% python3 -q
>>> import numpy as np
>>> np.set_printoptions(suppress=True, linewidth=100)
>>> def rd(a):
...     return np.round(a, 2) + 0
... 
>>> out = np.array([[2, 2, 2, 2], [1, 0, 1, 2], [0, 1, 1, 0], [2, 2, 2, 2]])
>>> arr = np.triu(out, 1)
>>> arr
array([[0, 2, 2, 2],
       [0, 0, 1, 2],
       [0, 0, 0, 0],
       [0, 0, 0, 0]])
>>> rk = np.linalg.matrix_rank(arr)
>>> rk
np.int64(2)
>>> ns = np.linalg.svd(arr)[2][rk:].T
>>> np.linalg.matrix_rank(arr.T @ arr), np.linalg.matrix_rank(arr @ arr.T)
(np.int64(2), np.int64(2))
>>> [int(np.linalg.matrix_rank(arr[:, :j + 1])) for j in range(4)]
[0, 1, 2, 2]
>>> [int(np.linalg.matrix_rank(arr[:i])) for i in range(1, len(arr) + 1)]
[1, 2, 2, 2]
>>> Uu, sv, vt = np.linalg.svd(arr)
>>> V = vt[:(sv > 1e-8).sum()]
>>> rng = np.random.default_rng(313)
>>> x0 = arr[2] + -2 * arr[3] + rng.integers(2) * np.eye(4)[0]
>>> x0
array([0., 0., 0., 0.])
>>> np.linalg.matrix_rank(np.vstack([arr, x0]))
np.int64(2)
>>> rd(np.linalg.norm(x0 - V.T @ V @ x0))
np.float64(0.0)
>>> np.allclose(V.T @ V @ x0, x0)
True
>>> np.linalg.matrix_power(arr, 4)
array([[0, 0, 0, 0],
       [0, 0, 0, 0],
       [0, 0, 0, 0],
       [0, 0, 0, 0]])
>>> rd(np.linalg.det(arr))
np.float64(0.0)
>>> rd(np.sort(np.abs(np.linalg.eigvals(arr))))
array([0., 0., 0., 0.])
>>> np.allclose(arr @ arr.T, arr.T @ arr)
False
>>> t3 = np.stack([arr, 2 * arr, arr[::-1]])
>>> t3.shape
(3, 4, 4)
>>> np.linalg.matrix_rank(t3)
array([2, 2, 2])
>>> np.linalg.matrix_rank(t3.reshape(3, -1))
np.int64(2)
>>> arr[0] @ arr[2]
np.int64(0)
>>> rd(np.linalg.norm(arr[0], 1)), rd(np.linalg.norm(arr[0], np.inf))
(np.float64(6.0), np.float64(2.0))
>>> rd(np.linalg.norm(arr, 2))
np.float64(3.93)
>>> rd(np.linalg.norm(arr) ** 2 / np.linalg.norm(arr, 2) ** 2)
np.float64(1.1)
>>> rd(np.linalg.norm(arr, "nuc"))
np.float64(5.18)
>>> F = np.loadtxt("block9.csv", delimiter=",")
>>> F
array([[ -3.9 ,  -6.54,   6.49],
       [ -6.44,  -0.09,  -2.1 ],
       [  9.24,  -1.47, -11.  ],
       [ -1.82,   3.94,   3.1 ],
       [ -7.08,  -2.95,   1.63],
       [  3.87,   5.79,  -4.17],
       [  5.42,   7.05,   1.79],
       [  0.23,   1.23,   3.91],
       [  1.7 ,  -3.57,   3.93],
       [  6.19,   2.63, -13.43],
       [  0.57,   5.46,   2.13],
       [  4.36,  -1.77,   1.76],
       [ -1.1 ,   4.84,   3.92],
       [  5.34,  -2.94,   0.2 ],
       [  6.55,   0.75,  -4.54],
       [ -1.22,  -0.8 ,   1.95],
       [  4.86,  -5.66,   1.22],
       [  8.39,  -4.74,   0.97],
       [ -7.62,   2.13,   1.19],
       [ -5.41,   3.03,   2.78],
       [  2.16,  -0.16,   5.12],
       [  5.26,   5.35,  -2.84],
       [ -1.31,   0.18,  -0.02]])
>>> C = F[[8, 16]].astype(float)
>>> for _ in range(5):
...     lab = np.linalg.norm(F[:, None] - C, axis=-1).argmin(axis=1)
...     C = np.array([F[lab == j].mean(axis=0) for j in range(2)])
... 
>>> lab
array([0, 0, 1, 0, 0, 1, 0, 0, 0, 1, 0, 0, 0, 1, 1, 0, 1, 1, 0, 0, 0, 1, 0])
>>> np.abs(C[1] - C[0]).argmax()
np.int64(0)
>>> A = np.cumsum(np.array([[1, 0, 1],
...     [2, 1, 0],
...     [1, 1, 1],
...     [0, 1, 0],
...     [2, 1, 1],
...     [2, 1, 1],
...     [1, 0, 2],
...     [2, 2, 1],
...     [2, 1, 0],
...     [0, 2, 1]]), axis=0)
>>> A
array([[ 1,  0,  1],
       [ 3,  1,  1],
       [ 4,  2,  2],
       [ 4,  3,  2],
       [ 6,  4,  3],
       [ 8,  5,  4],
       [ 9,  5,  6],
       [11,  7,  7],
       [13,  8,  7],
       [13, 10,  8]])
>>> w1 = np.array([[4, 5, 3, 1, 0], [-3, -3, -5, 4, -4], [0, 3, 4, -3, 2]])
>>> coef = np.array([-1, -2, 1, -1, 1])
>>> act = np.maximum(A @ w1 + coef, 0)
>>> (act > 0).mean(axis=0)
array([1. , 1. , 1. , 0.9, 0.1])
>>> np.linalg.matrix_rank(act)
np.int64(5)
>>> C = np.array([[1, -1, 0], [2, 2, 0], [2, 0, -2], [-2, 1, 0], [1, 2, 0]])
>>> act @ C
array([[ 34,  15, -16],
       [ 46,  21, -18],
       [ 57,  32, -22],
       [ 30,  33, -12],
       [ 59,  51, -22],
       [ 88,  69, -32],
       [146,  82, -54],
       [148, 101, -54],
       [157, 116, -56],
       [123, 121, -44]])
>>> w1 @ C
array([[ 18,   7,  -6],
       [-31,  -7,  10],
       [ 22,   7,  -8]])
>>> (act @ C).round(6).argmax(axis=1)
array([0, 0, 0, 1, 0, 0, 0, 0, 0, 0])
>>> Xc = A - A.mean(axis=0)
>>> V = np.linalg.svd(Xc)[2][:1]
>>> out = Xc - Xc @ V.T @ V
>>> np.linalg.norm(out, axis=1).round(6).argmax()
np.int64(6)
>>> rd(np.linalg.norm(out) / np.linalg.norm(Xc))
np.float64(0.13)
>>> feats = np.array([[0, 0, 0],
...     [1, -2, -2],
...     [0, 0, 0],
...     [2, -3, -1],
...     [1, -2, -2],
...     [0, 0, 0],
...     [0, 0, 0],
...     [0, 0, 0],
...     [0, 1, -1],
...     [3, -5, -3],
...     [0, 1, -1],
...     [2, -3, -1],
...     [0, 0, 0],
...     [3, -5, -3],
...     [0, 1, -1],
...     [0, 0, 0],
...     [0, 1, -1],
...     [0, 0, 0],
...     [0, 1, -1],
...     [0, 0, 0]])
>>> Xc = feats - feats.mean(axis=0)
>>> Uu, sv, vt = np.linalg.svd(Xc, full_matrices=False)
>>> rd(sv ** 2 / (sv ** 2).sum())
array([0.93, 0.07, 0.01])
>>> (np.sign(Uu[:, 0]) == np.sign(Uu[0, 0])).astype(int)
array([1, 0, 1, 0, 0, 1, 1, 1, 1, 0, 1, 0, 1, 0, 1, 1, 1, 1, 1, 1])
>>> rd(sv)
array([10.05,  2.74,  0.78])
>>> np.searchsorted(np.cumsum(sv ** 2) / (sv ** 2).sum(), 0.9) + 1
np.int64(1)
>>> np.linalg.matrix_rank(Xc)
np.int64(3)
>>> rd(vt[0] * np.sign(vt[0, np.abs(vt[0]).argmax()]))
array([-0.45,  0.82,  0.35])
>>> rd(np.abs(vt[-1]))
array([0.89, 0.4 , 0.2 ])
>>> D = np.linalg.norm(feats[:, None] - feats[None], axis=-1)
>>> np.linalg.matrix_rank(D ** 2)
np.int64(5)
>>> np.unravel_index(D.round(6).argmax(), D.shape)
(np.int64(8), np.int64(9))
>>> (D + 1e9 * np.eye(20)).round(6).argmin(axis=1)
array([ 2,  4,  0, 11,  1,  0,  0,  0, 10, 13,  8,  3,  0,  9,  8,  0,  8,  0,  8,  0])
>>> D.mean(axis=1).argmax()
np.int64(9)
>>> D[12].round(6).argsort(kind="stable")[:4]
array([0, 2, 5, 6])
>>> t3 = np.stack([feats, 5 * feats, feats[::-1]])
>>> rd(np.linalg.norm(t3, axis=(1, 2)))
array([11.92, 59.58, 11.92])
>>> (t3 @ feats.T).shape
(3, 20, 20)
>>> np.einsum("bij,cij->bc", t3, t3)
array([[ 142,  710,  -12],
       [ 710, 3550,  -60],
       [ -12,  -60,  142]])
>>> np.linalg.matrix_rank(t3.reshape(3, -1))
np.int64(2)
>>> W0 = np.loadtxt("dump.csv", delimiter=",")
>>> W0
array([[ 1.,  1.,  1.,  1., -1., -1., -1., -1.],
       [ 1., -1.,  1., -1., -1.,  1., -1.,  1.]])
>>> # columns 0 and 2 are equal
>>> out = W0 / np.sqrt((W0 ** 2).mean(axis=1, keepdims=True))
>>> rd(np.linalg.norm(out, axis=1))
array([2.83, 2.83])
>>> data = np.array([[0, 1, 3, 2], [1, 0, 0, 3], [3, 3, 1, 0], [1, 2, 1, 0]])
>>> x0 = np.array([-3, 2, -1, 0])
>>> y = data @ x0
>>> y
array([-1, -3, -4,  0])
>>> rd(np.linalg.solve(data, y))
array([-3.,  2., -1.,  0.])
>>> rd(np.linalg.solve(data, y + data[:, 0]))
array([-2.,  2., -1.,  0.])
>>> rd(np.linalg.solve(data.T, data[3]))
array([0., 0., 0., 1.])
>>> q = data.astype(float).copy()
>>> for j in range(4):
...     q[:, j] -= q[:, :j] @ (q[:, :j].T @ q[:, j])
...     q[:, j] /= np.linalg.norm(q[:, j])
... 
>>> rd(q.T @ q)
array([[1., 0., 0., 0.],
       [0., 1., 0., 0.],
       [0., 0., 1., 0.],
       [0., 0., 0., 1.]])
>>> hat = np.triu(np.array([[-1, 0, 1, -2], [-1, -1, 1, 2], [0, -1, -2, 0], [1, -2, 1, -2]]), 1) + np.eye(4)
>>> out = hat @ data @ np.linalg.inv(hat)
>>> np.linalg.matrix_rank(out)
np.int64(4)
>>> rd(np.linalg.det(out))
np.float64(19.0)
>>> out
array([[  1.,   0.,   1.,   4.],
       [  6.,   7., -10.,   1.],
       [  3.,   3.,  -5.,   0.],
       [  1.,   2.,  -2.,  -2.]])
>>> rd(np.poly(out))
array([  1.,  -1., -18., -22.,  19.])
>>> rd(np.linalg.norm(data, "nuc"))
np.float64(11.89)
>>> rd(np.linalg.norm(data, axis=0))
array([3.32, 3.74, 3.32, 3.61])
>>> rd(np.linalg.norm(data, 1)), rd(np.linalg.norm(data, np.inf))
(np.float64(6.0), np.float64(7.0))
>>> rd(np.linalg.norm(data[0], 1)), rd(np.linalg.norm(data[0], np.inf))
(np.float64(6.0), np.float64(3.0))
>>> rd(np.linalg.norm(data, 2))
np.float64(5.49)
>>> np.linalg.norm(data, axis=1).argmax()
np.int64(2)
>>> mat = np.load("run11.npy")
>>> mat
array([[ 1, -1,  1],
       [ 1,  0,  0],
       [ 1,  1,  1],
       [ 1,  2,  4]])
>>> x0 = np.array([-2, 0, 9])
>>> y = mat @ x0
>>> y
array([ 7, -2,  7, 34])
>>> y = y + 0.02 * rng.normal(size=4)
>>> rd(y)
array([ 7.02, -2.01,  7.01, 33.95])
>>> coef, *_ = np.linalg.lstsq(mat, y)
>>> rd(mat.T @ (y - mat @ coef))
array([0., 0., 0.])
>>> [round(float(np.linalg.norm(np.linalg.solve(mat.T @ mat + lam * np.eye(3), mat.T @ y))), 2) for lam in (0, 1, 10, 100)]
[9.21, 7.52, 5.06, 1.38]
>>> rd(np.linalg.norm(y - mat @ coef))
np.float64(0.03)
>>> E = np.loadtxt("a.csv", delimiter=",")
>>> E
array([[ 3., -2.,  4.],
       [ 2., -3.,  6.],
       [ 2.,  0.,  0.]])
>>> Uu, sv, vt = np.linalg.svd(arr)
>>> np.argmax(sv[:-1] / (sv[1:] + 1e-6)) + 1
np.int64(2)
>>> out = Uu[:, :2] @ np.diag(sv[:2]) @ vt[:2]
>>> rd(out)
array([[0., 2., 2., 2.],
       [0., 0., 1., 2.],
       [0., 0., 0., 0.],
       [0., 0., 0., 0.]])
>>> rd(np.linalg.norm(arr - out) / np.linalg.norm(arr))
np.float64(0.0)
>>> Xc = A - A.mean(axis=0)
>>> Uu, sv, vt = np.linalg.svd(Xc, full_matrices=False)
>>> rd(np.abs(vt[-1]))
array([0.67, 0.34, 0.66])
>>> np.linalg.matrix_rank(Xc)
np.int64(3)
>>> np.searchsorted(np.cumsum(sv ** 2) / (sv ** 2).sum(), 0.9) + 1
np.int64(1)
>>> np.abs(Uu[:, 0]).argmax()
np.int64(9)
>>> rd(sv ** 2 / (sv ** 2).sum())
array([0.98, 0.01, 0.01])
>>> np.abs(vt[0]).argmax()
np.int64(0)
>>> rd(sv)
array([17.72,  1.79,  1.34])
